In [1]: import numpy as np

In [2]: from numpy import linalg as LA

In [3]: np.set_printoptions(precision=3, suppress=True, linewidth=160, floatmode="fixed")

In [4]: B = np.array([[-2]])

In [5]: C = np.array([[-1, 1, 0], [-2, 1, 1], [3, 0, 1]])

In [6]: data = np.block([[B, np.array([[2, -2, 2]])], [np.zeros((3, 1)), C]])

In [7]: print(data)
[[-2.000  2.000 -2.000  2.000]
 [ 0.000 -1.000  1.000  0.000]
 [ 0.000 -2.000  1.000  1.000]
 [ 0.000  3.000  0.000  1.000]]

In [8]: G = data.T @ data

In [9]: print(LA.svd(data, compute_uv=False) ** 2)
[25.108  6.011  2.725  0.156]

In [10]: print(np.diag(G))
[ 4.000 18.000  6.000  6.000]

In [11]: print(LA.matrix_rank(G))
4

In [12]: print(np.allclose(G, G.T))
True

In [13]: rng = np.random.default_rng(14)

In [14]: W0 = np.eye(5, dtype=int)[rng.permutation(5)]

In [15]: print(W0)
[[0 0 0 0 1]
 [1 0 0 0 0]
 [0 0 0 1 0]
 [0 1 0 0 0]
 [0 0 1 0 0]]

In [16]: print(np.einsum("ii->", W0))
0

In [17]: print(round(LA.det(2 * W0), 3), np.round(LA.det(W0), 3))
32.0 1.0

In [18]: print(round(LA.det(W0.T), 3))
1.0

In [19]: Q, vecs = LA.qr(W0[:, :2])[0], LA.qr(W0[:, 2:])[0]

In [20]: s = LA.svd(Q.T @ vecs, compute_uv=False)

In [21]: print(s)
[0.000 0.000]

In [22]: print(round(float(LA.norm(Q @ Q.T - vecs @ vecs.T, 2)), 3))
1.0

In [23]: print(np.degrees(np.arccos(s.clip(0, 1))))
[90.000 90.000]

In [24]: print((s > 0.9).sum())
0

In [25]: J = np.loadtxt("dump.csv", delimiter=",")

In [26]: print(J)
[[ 0.142 -0.266 -1.320  1.842 -1.861]
 [ 2.573  5.401 -2.012  4.346  3.199]
 [ 1.091 -1.530  2.169  1.027 -2.049]
 [ 4.344  3.224 -0.064  3.448 -0.723]]

In [27]: f = np.array([3, 1, -2])

In [28]: print(np.polyval(f, J[2]))
[ 2.662  3.493 14.283  2.191  8.546]

In [29]: B = J / np.sqrt((J ** 2).mean(axis=1, keepdims=True))

In [30]: print(LA.matrix_rank(B) == LA.matrix_rank(J))
True
